In [1]: import numpy as np

In [2]: import numpy.linalg as la

In [3]: np.set_printoptions(precision=1, suppress=True, linewidth=160)

In [4]: rd = lambda a: np.round(a, 1) + 0

In [5]: mat = np.load("case18.npy")

In [6]: mat
Out[6]: 
array([[3, 1, 0, 3, 2, 9, 7],
       [7, 3, 1, 0, 3, 2, 9],
       [9, 7, 3, 1, 0, 3, 2],
       [2, 9, 7, 3, 1, 0, 3],
       [3, 2, 9, 7, 3, 1, 0],
       [0, 3, 2, 9, 7, 3, 1],
       [1, 0, 3, 2, 9, 7, 3]])

In [7]: rng = np.random.default_rng(138)

In [8]: lab = rng.permutation(7)

In [9]: B = mat[:, lab] * rng.choice([-1, 1], 7)

In [10]: print(B)
[[ 2  0  1 -7  3 -3  9]
 [ 3  1  3 -9  0 -7  2]
 [ 0  3  7 -2  1 -9  3]
 [ 1  7  9 -3  3 -2  0]
 [ 3  9  2  0  7 -3  1]
 [ 7  2  3 -1  9  0  3]
 [ 9  3  0 -3  2 -1  7]]

In [11]: Uu, _, vt = la.svd(mat.T @ B)

In [12]: lab
Out[12]: array([4, 2, 1, 6, 3, 0, 5])

In [13]: rd(Uu @ vt)
Out[13]: 
array([[ 0.,  0.,  0.,  0.,  0., -1.,  0.],
       [ 0.,  0.,  1.,  0.,  0.,  0.,  0.],
       [ 0.,  1.,  0.,  0.,  0.,  0.,  0.],
       [ 0.,  0.,  0.,  0.,  1.,  0.,  0.],
       [ 1.,  0.,  0.,  0.,  0.,  0.,  0.],
       [ 0.,  0.,  0.,  0.,  0.,  0.,  1.],
       [ 0.,  0.,  0., -1.,  0.,  0.,  0.]])

In [14]: q, Rm = la.qr(mat)

In [15]: print(np.allclose(Rm.T @ Rm, mat.T @ mat))
True

In [16]: rd(abs(Rm[0, 0])), rd(la.norm(mat[:, 0]))
Out[16]: (np.float64(12.4), np.float64(12.4))

In [17]: print(q.shape, Rm.shape)
(7, 7) (7, 7)

In [18]: np.trace(q @ q.T)
Out[18]: np.float64(7.0)

In [19]: rd(q.T @ q)
Out[19]: 
array([[1., 0., 0., 0., 0., 0., 0.],
       [0., 1., 0., 0., 0., 0., 0.],
       [0., 0., 1., 0., 0., 0., 0.],
       [0., 0., 0., 1., 0., 0., 0.],
       [0., 0., 0., 0., 1., 0., 0.],
       [0., 0., 0., 0., 0., 1., 0.],
       [0., 0., 0., 0., 0., 0., 1.]])

In [20]: rd(np.abs(np.diag(Rm)))
Out[20]: array([12.4,  8.5,  8.5,  8.5,  8.1,  7. ,  6.3])

In [21]: x = np.array([0, -2, -2, 0, 0, 0, 2])

In [22]: h = np.maximum(mat @ x, 0)

In [23]: np.flatnonzero(h > 1e-9)
Out[23]: array([0, 1])

In [24]: print(rd(np.tanh(mat @ x)))
[ 1.  1. -1. -1. -1. -1.  0.]

In [25]: mat.T @ h
Out[25]: array([106,  42,  10,  36,  54, 128, 174])

In [26]: h
Out[26]: array([12, 10,  0,  0,  0,  0,  0])

In [27]: x = np.array([0, 0, 2, 1, 0, 1, 2])

In [28]: rhs = mat @ x

In [29]: c, lr = np.zeros(7), 1 / la.norm(mat, 2) ** 2

In [30]: for i in range(25):
    ...:     c -= lr * mat.T @ (mat @ c - rhs)
    ...:     if i % 5 == 0: print(i, round(la.norm(mat @ c - rhs), 1))
    ...: 
0 10.1
5 8.3
10 6.9
15 5.8
20 4.9

In [31]: rd(la.cond(mat))
Out[31]: np.float64(5.4)

In [32]: X = np.load("test5.npy")

In [33]: X
Out[33]: 
array([[ 0.,  2.,  0.,  0.,  0.,  0.,  0.,  0.,  0.,  0.],
       [ 2., -9.,  2.,  0.,  0.,  0.,  0.,  0.,  0.,  0.],
       [ 0.,  2.,  2.,  2.,  0.,  0.,  0.,  0.,  0.,  0.],
       [ 0.,  0.,  2.,  7.,  2.,  0.,  0.,  0.,  0.,  0.],
       [ 0.,  0.,  0.,  2., -1.,  2.,  0.,  0.,  0.,  0.],
       [ 0.,  0.,  0.,  0.,  2., -2.,  2.,  0.,  0.,  0.],
       [ 0.,  0.,  0.,  0.,  0.,  2., -4.,  2.,  0.,  0.],
       [ 0.,  0.,  0.,  0.,  0.,  0.,  2.,  8.,  2.,  0.],
       [ 0.,  0.,  0.,  0.,  0.,  0.,  0.,  2., -4.,  2.],
       [ 0.,  0.,  0.,  0.,  0.,  0.,  0.,  0.,  2., -1.]])

In [34]: # symmetric, so the eigenvalues are real

In [35]: w, V = la.eigh(X)

In [36]: x = np.array([2, -2, 0, -1, -2, -2, 0, -2, 2, 1])

In [37]: print(x @ X @ x / (x @ x), rd(w[0]), rd(w[-1]))
-1.0 -9.8 8.7

In [38]: Uu, sig, vt = la.svd(X, full_matrices=False)

In [39]: print(rd(Uu.T @ X @ vt.T))
[[9.8 0.  0.  0.  0.  0.  0.  0.  0.  0. ]
 [0.  8.7 0.  0.  0.  0.  0.  0.  0.  0. ]
 [0.  0.  8.1 0.  0.  0.  0.  0.  0.  0. ]
 [0.  0.  0.  5.8 0.  0.  0.  0.  0.  0. ]
 [0.  0.  0.  0.  5.2 0.  0.  0.  0.  0. ]
 [0.  0.  0.  0.  0.  2.7 0.  0.  0.  0. ]
 [0.  0.  0.  0.  0.  0.  1.9 0.  0.  0. ]
 [0.  0.  0.  0.  0.  0.  0.  0.5 0.  0. ]
 [0.  0.  0.  0.  0.  0.  0.  0.  0.3 0. ]
 [0.  0.  0.  0.  0.  0.  0.  0.  0.  0.1]]

In [40]: Uu.shape, sig.shape, vt.shape
Out[40]: ((10, 10), (10,), (10, 10))

In [41]: rd(sig / sig[0])
Out[41]: array([1. , 0.9, 0.8, 0.6, 0.5, 0.3, 0.2, 0.1, 0. , 0. ])

In [42]: rd(vt @ vt.T)
Out[42]: 
array([[1., 0., 0., 0., 0., 0., 0., 0., 0., 0.],
       [0., 1., 0., 0., 0., 0., 0., 0., 0., 0.],
       [0., 0., 1., 0., 0., 0., 0., 0., 0., 0.],
       [0., 0., 0., 1., 0., 0., 0., 0., 0., 0.],
       [0., 0., 0., 0., 1., 0., 0., 0., 0., 0.],
       [0., 0., 0., 0., 0., 1., 0., 0., 0., 0.],
       [0., 0., 0., 0., 0., 0., 1., 0., 0., 0.],
       [0., 0., 0., 0., 0., 0., 0., 1., 0., 0.],
       [0., 0., 0., 0., 0., 0., 0., 0., 1., 0.],
       [0., 0., 0., 0., 0., 0., 0., 0., 0., 1.]])

In [43]: rd(sig)
Out[43]: array([9.8, 8.7, 8.1, 5.8, 5.2, 2.7, 1.9, 0.5, 0.3, 0.1])

In [44]: np.all(la.eigvalsh(X) > 0)
Out[44]: np.False_

In [45]: [round(float(la.det(X[:i, :i])), 2) + 0 for i in range(1, 11)]
Out[45]: [0.0, -4.0, -8.0, -40.0, 72.0, 16.0, -352.0, -2880.0, 12928.0, -1408.0]

In [46]: rd(la.eigvalsh(X).min())
Out[46]: np.float64(-9.8)

In [47]: f = np.array([3, -1, -2, 1, 0, 3, -2, 2, -1, -3])

In [48]: B = X + np.outer(f, np.eye(10)[2])

In [49]: la.matrix_rank(la.inv(B) - la.inv(X), tol=1e-8)
Out[49]: np.int64(1)

In [50]: la.matrix_rank(B - X)
Out[50]: np.int64(1)

In [51]: X.reshape(2, -1)
Out[51]: 
array([[ 0.,  2.,  0.,  0.,  0.,  0.,  0.,  0.,  0.,  0.,  2., -9.,  2.,  0.,  0.,  0.,  0.,  0.,  0.,  0.,  0.,  2.,  2.,  2.,  0.,  0.,  0.,  0.,  0.,  0.,
         0.,  0.,  2.,  7.,  2.,  0.,  0.,  0.,  0.,  0.,  0.,  0.,  0.,  2., -1.,  2.,  0.,  0.,  0.,  0.],
       [ 0.,  0.,  0.,  0.,  2., -2.,  2.,  0.,  0.,  0.,  0.,  0.,  0.,  0.,  0.,  2., -4.,  2.,  0.,  0.,  0.,  0.,  0.,  0.,  0.,  0.,  2.,  8.,  2.,  0.,
         0.,  0.,  0.,  0.,  0.,  0.,  0.,  2., -4.,  2.,  0.,  0.,  0.,  0.,  0.,  0.,  0.,  0.,  2., -1.]])

In [52]: X.ravel(order="F")
Out[52]: 
array([ 0.,  2.,  0.,  0.,  0.,  0.,  0.,  0.,  0.,  0.,  2., -9.,  2.,  0.,  0.,  0.,  0.,  0.,  0.,  0.,  0.,  2.,  2.,  2.,  0.,  0.,  0.,  0.,  0.,  0.,
        0.,  0.,  2.,  7.,  2.,  0.,  0.,  0.,  0.,  0.,  0.,  0.,  0.,  2., -1.,  2.,  0.,  0.,  0.,  0.,  0.,  0.,  0.,  0.,  2., -2.,  2.,  0.,  0.,  0.,
        0.,  0.,  0.,  0.,  0.,  2., -4.,  2.,  0.,  0.,  0.,  0.,  0.,  0.,  0.,  0.,  2.,  8.,  2.,  0.,  0.,  0.,  0.,  0.,  0.,  0.,  0.,  2., -4.,  2.,
        0.,  0.,  0.,  0.,  0.,  0.,  0.,  0.,  2., -1.])

In [53]: T = X.reshape(10, 2, -1)

In [54]: T.transpose(1, 0, 2)
Out[54]: 
array([[[ 0.,  2.,  0.,  0.,  0.],
        [ 2., -9.,  2.,  0.,  0.],
        [ 0.,  2.,  2.,  2.,  0.],
        [ 0.,  0.,  2.,  7.,  2.],
        [ 0.,  0.,  0.,  2., -1.],
        [ 0.,  0.,  0.,  0.,  2.],
        [ 0.,  0.,  0.,  0.,  0.],
        [ 0.,  0.,  0.,  0.,  0.],
        [ 0.,  0.,  0.,  0.,  0.],
        [ 0.,  0.,  0.,  0.,  0.]],

       [[ 0.,  0.,  0.,  0.,  0.],
        [ 0.,  0.,  0.,  0.,  0.],
        [ 0.,  0.,  0.,  0.,  0.],
        [ 0.,  0.,  0.,  0.,  0.],
        [ 2.,  0.,  0.,  0.,  0.],
        [-2.,  2.,  0.,  0.,  0.],
        [ 2., -4.,  2.,  0.,  0.],
        [ 0.,  2.,  8.,  2.,  0.],
        [ 0.,  0.,  2., -4.,  2.],
        [ 0.,  0.,  0.,  2., -1.]]])

In [55]: np.einsum("ihd,ihd->ih", T, T)
Out[55]: 
array([[ 4.,  0.],
       [89.,  0.],
       [12.,  0.],
       [57.,  0.],
       [ 5.,  4.],
       [ 4.,  8.],
       [ 0., 24.],
       [ 0., 72.],
       [ 0., 24.],
       [ 0.,  5.]])
